$ python -q
>>> import numpy as np
>>> import numpy.linalg as la
>>> np.set_printoptions(precision=1, suppress=True, linewidth=160, sign=" ")
>>> A, _ = la.qr(np.array([[2.3, 1.8, -0.6], [0.0, -0.5, 1.3], [-0.3, -0.3, 0.0]]))
>>> A.round(1) + 0
array([[-1. ,  0. ,  0.1],
       [ 0. , -1. , -0.1],
       [ 0.1, -0.1,  1. ]])
>>> u = np.array([-6, -1, 3])
>>> other = A + np.outer(u, np.eye(3)[0])
>>> la.matrix_rank(la.inv(other) - la.inv(A), tol=1e-8)
np.int64(1)
>>> proj = np.triu(np.array([[2, 2, 3], [1, 3, 2], [2, 0, 2]]), 1) + np.eye(3)
>>> other = proj @ A @ la.inv(proj)
>>> np.round(np.trace(other), 1), np.round(np.trace(A), 1)
(np.float64(-1.0), np.float64(-1.0))
>>> other
array([[-0.6, -1.2,  7. ],
       [ 0.3, -1.8,  4.6],
       [ 0.1, -0.4,  1.4]])
>>> round(la.det(other), 1)
np.float64(1.0)
>>> proj @ A - A @ proj
array([[ 0.4, -0.4,  5.7],
       [ 0.3, -0.3,  4. ],
       [ 0. , -0.3, -0.1]])
>>> M = np.loadtxt("x.csv", delimiter=",")
>>> M
array([[ -6. ,   2.2,  -7.2],
       [-16. ,   0. ,  -9.5],
       [  7.8,   1.5,   2.2],
       [  5.5,   5.6,  -6.1],
       [  2.6,  -2.1,   4.9],
       [ -0.4,  -1.9,   3.1],
       [ -0.5,  -2.1,   3.3],
       [ -4.7,  -1.5,  -0.3],
       [ -8.7,  -0.7,  -4. ],
       [ -2.2,  -0.7,  -0.1],
       [  2.5,   5.5,  -7.8],
       [ -0.9,   0.7,  -1.8],
       [  1.7,  -1.3,   3.5],
       [ -2.4,  -5.7,   8. ],
       [ -0.2,  -4.8,   8.2],
       [ -0.5,   2.8,  -4.8],
       [ 11.8,   0.7,   6. ],
       [ -1.8,  -3.5,   4.7],
       [ 12.1,   0.6,   5.9],
       [  7.9,   6.3,  -5.9],
       [ -7.8,  -6.4,   5.9],
       [ -8. ,  -1.3,  -2.3],
       [ -2.4,  -0.8,  -0.2],
       [  3.3,  -0.1,   2.1],
       [ -9.6,  -4.9,   2.5],
       [ 13.7,  -0.8,   9.2],
       [ 11.5,   3.6,   0.9],
       [ -2.6,   2.1,  -5.2],
       [ -1.3,  -1.1,   1.5],
       [ 10. ,   2.1,   2.3]])
>>> cov = M.T @ M
>>> np.allclose(cov, cov.T)
True
>>> cov
array([[1522.2,  292.4,  408.6],
       [ 292.4,  293.6, -318.4],
       [ 408.6, -318.4,  773.9]])
